$ ipython --no-banner

In [1]: import numpy as np

In [2]: from numpy import linalg as LA

In [3]: np.set_printoptions(suppress=True, linewidth=200)

In [4]: rd = lambda a: np.round(a, 3) + 0

In [5]: mat = np.loadtxt("sample3.csv", delimiter=",")

In [6]: mat
Out[6]: 
array([[-5.32 , -3.001, -0.006,  3.74 ],
       [-3.001, -2.302,  4.169,  0.986],
       [-0.006,  4.169,  3.624,  0.535],
       [ 3.74 ,  0.986,  0.535, -0.002]])

In [7]: evals, vecs = LA.eigh(mat)

In [8]: rd(LA.svd(mat, compute_uv=False))
Out[8]: array([9.   , 6.   , 3.001, 2.   ])

In [9]: rd(vecs.T @ mat @ vecs)
Out[9]: 
array([[-9.   ,  0.   ,  0.   ,  0.   ],
       [ 0.   , -3.001,  0.   ,  0.   ],
       [ 0.   ,  0.   ,  2.   ,  0.   ],
       [ 0.   ,  0.   ,  0.   ,  6.   ]])

In [10]: np.abs(vecs[:, -1]).round(6).argmax()
Out[10]: np.int64(2)

In [11]: rd(evals)
Out[11]: array([-9.   , -3.001,  2.   ,  6.   ])

In [12]: evals, vecs = LA.eig(mat)

In [13]: rd(evals)
Out[13]: array([-9.   , -3.001,  2.   ,  6.   ])

In [14]: rd(np.prod(evals))
Out[14]: np.float64(324.088)

In [15]: U, sig, vt = LA.svd(mat, full_matrices=False)

In [16]: rd(sig)
Out[16]: array([9.   , 6.   , 3.001, 2.   ])

In [17]: rd(np.cumsum(sig ** 2) / np.sum(sig ** 2))
Out[17]: array([0.623, 0.9  , 0.969, 1.   ])

In [18]: (sig > 1e-8).sum()
Out[18]: np.int64(4)

In [19]: U.shape, sig.shape, vt.shape
Out[19]: ((4, 4), (4,), (4, 4))

In [20]: rd(vt @ vt.T)
Out[20]: 
array([[1., 0., 0., 0.],
       [0., 1., 0., 0.],
       [0., 0., 1., 0.],
       [0., 0., 0., 1.]])

In [21]: rd(np.sqrt((sig ** 2).sum())), rd(LA.norm(mat))
Out[21]: (np.float64(11.402), np.float64(11.402))

In [22]: rd(sig / sig[0])
Out[22]: array([1.   , 0.667, 0.333, 0.222])

In [23]: out = LA.inv(mat)

In [24]: rd(LA.cond(mat))
Out[24]: np.float64(4.499)

In [25]: rd(out)
Out[25]: 
array([[ 0.005,  0.013, -0.057,  0.285],
       [ 0.013, -0.152,  0.19 , -0.103],
       [-0.057,  0.19 ,  0.047,  0.072],
       [ 0.285, -0.103,  0.072,  0.322]])

In [26]: print(rd(LA.det(mat) * LA.det(out)))
1.0

In [27]: feats = np.load("test12.npy")

In [28]: feats
Out[28]: 
array([[ 1.2,  1.3, -0.5, -0.1],
       [ 2.3,  1.4,  0.1,  1.5],
       [ 2.5,  0.1,  1.1,  1.4],
       [ 0.6,  0.8, -1.5,  0.2],
       [-0.4,  2.3, -0.7,  0.2],
       [ 1.3, -0.8,  0.5, -0.3],
       [-0.8, -1.2,  1.2,  0. ],
       [-1. , -4. ,  1.5, -2. ],
       [ 0.2,  1.4,  0.7, -1. ],
       [-0.9,  0.9,  1. , -0.7],
       [-0.2, -1.4, -0.9, -0.4],
       [-0.4, -0.4, -1.1,  0.5],
       [-0.3,  1.2, -1.2,  0.1],
       [ 0.4, -1.4, -0.2, -1.7],
       [ 1.4, -1.1,  1. , -0.2],
       [ 0.2,  0. ,  0.4,  0.1],
       [-0.5, -0.4, -0.3, -1. ],
       [-0.7,  0.1, -1.3, -1.5],
       [ 0.2,  0.5, -0.2, -0.7],
       [ 1.1, -1.3, -1. ,  1.7],
       [ 2.3, -0.7,  0.6, -0.3],
       [-1.8, -0.5,  0.1, -0.8],
       [ 0.1,  0.4,  0.5, -0.5]])

In [29]: gram = feats.T @ feats

In [30]: rd(LA.svd(feats, compute_uv=False) ** 2)
Out[30]: array([50.536, 33.584, 14.811, 10.498])

In [31]: print(LA.matrix_rank(gram))
4

In [32]: out = np.c_[feats[:, :2] @ np.array([[2, 0], [2, 2]]), np.array([-3, 5, 0, -4, -1, -1, -1, -2, 5, 5, 4, 4, 3, -2, 3, 4, 5, 4, -1, 3, 2, 3, 0])]

In [33]: rd(out)
Out[33]: 
array([[  5. ,   2.6,  -3. ],
       [  7.4,   2.8,   5. ],
       [  5.2,   0.2,   0. ],
       [  2.8,   1.6,  -4. ],
       [  3.8,   4.6,  -1. ],
       [  1. ,  -1.6,  -1. ],
       [ -4. ,  -2.4,  -1. ],
       [-10. ,  -8. ,  -2. ],
       [  3.2,   2.8,   5. ],
       [  0. ,   1.8,   5. ],
       [ -3.2,  -2.8,   4. ],
       [ -1.6,  -0.8,   4. ],
       [  1.8,   2.4,   3. ],
       [ -2. ,  -2.8,  -2. ],
       [  0.6,  -2.2,   3. ],
       [  0.4,   0. ,   4. ],
       [ -1.8,  -0.8,   5. ],
       [ -1.2,   0.2,   4. ],
       [  1.4,   1. ,  -1. ],
       [ -0.4,  -2.6,   3. ],
       [  3.2,  -1.4,   2. ],
       [ -4.6,  -1. ,   3. ],
       [  1. ,   0.8,   0. ]])

In [34]: print(rd(LA.norm(LA.qr(feats)[0].T @ out, axis=0) ** 2 / ((out ** 2).sum(axis=0) + 1e-12)))
[1.    1.    0.008]

In [35]: LA.matrix_rank(np.c_[feats, out])
Out[35]: np.int64(5)

In [36]: r0 = np.array([-1, 0, 2, -2]) + 0.5

In [37]: A = np.eye(4) - 2 * np.outer(r0, r0) / (r0 @ r0)

In [38]: rd(A)
Out[38]: 
array([[ 0.944,  0.056,  0.278, -0.167],
       [ 0.056,  0.944, -0.278,  0.167],
       [ 0.278, -0.278, -0.389,  0.833],
       [-0.167,  0.167,  0.833,  0.5  ]])

In [39]: evals, vecs = LA.eigh(A)

In [40]: rd(LA.eigvalsh(A @ A))
Out[40]: array([1., 1., 1., 1.])

In [41]: np.unique(evals.round(6) + 0, return_counts=True)[1]
Out[41]: array([1, 3])

In [42]: print(rd(evals))
[-1.  1.  1.  1.]

In [43]: rd(LA.eigvalsh(A + 4 * np.eye(4)))
Out[43]: array([3., 5., 5., 5.])

In [44]: X = np.array([[-3.0, 4.0], [0.0, 1.0]])

In [45]: evals, vecs = LA.eig(X)

In [46]: print(rd(np.sort(LA.eigvals(LA.inv(X)))))
[-0.333  1.   ]

In [47]: print(rd(np.sort(LA.eigvals(X.T))))
[-3.  1.]

In [48]: W0 = np.load("data.npy")

In [49]: rd(W0)
Out[49]: 
array([[-13.016,   9.332, -11.58 ,   3.065],
       [ 13.225,  -7.844,  12.432,  -3.002],
       [  4.093, -19.235,  -2.991,  -2.082],
       [-10.66 ,  -6.872, -15.39 ,   1.514],
       [  3.493, -19.241,  -3.702,  -1.971],
       [ -9.409,  -9.357, -14.922,   1.11 ],
       [-11.136,  -5.751, -15.495,   1.68 ],
       [  8.94 ,  10.159,  14.695,  -0.968],
       [-12.403,  -1.891, -15.422,   2.181],
       [ 12.411,   1.859,  15.419,  -2.184]])

In [50]: # looks like rank 2

In [51]: print(rd(W0 @ LA.pinv(W0) @ W0))
[[-13.016   9.332 -11.58    3.065]
 [ 13.225  -7.844  12.432  -3.002]
 [  4.093 -19.235  -2.991  -2.082]
 [-10.66   -6.872 -15.39    1.514]
 [  3.493 -19.241  -3.702  -1.971]
 [ -9.409  -9.357 -14.922   1.11 ]
 [-11.136  -5.751 -15.495   1.68 ]
 [  8.94   10.159  14.695  -0.968]
 [-12.403  -1.891 -15.422   2.181]
 [ 12.411   1.859  15.419  -2.184]]

In [52]: rd(np.trace(LA.pinv(W0) @ W0))
Out[52]: np.float64(2.0)
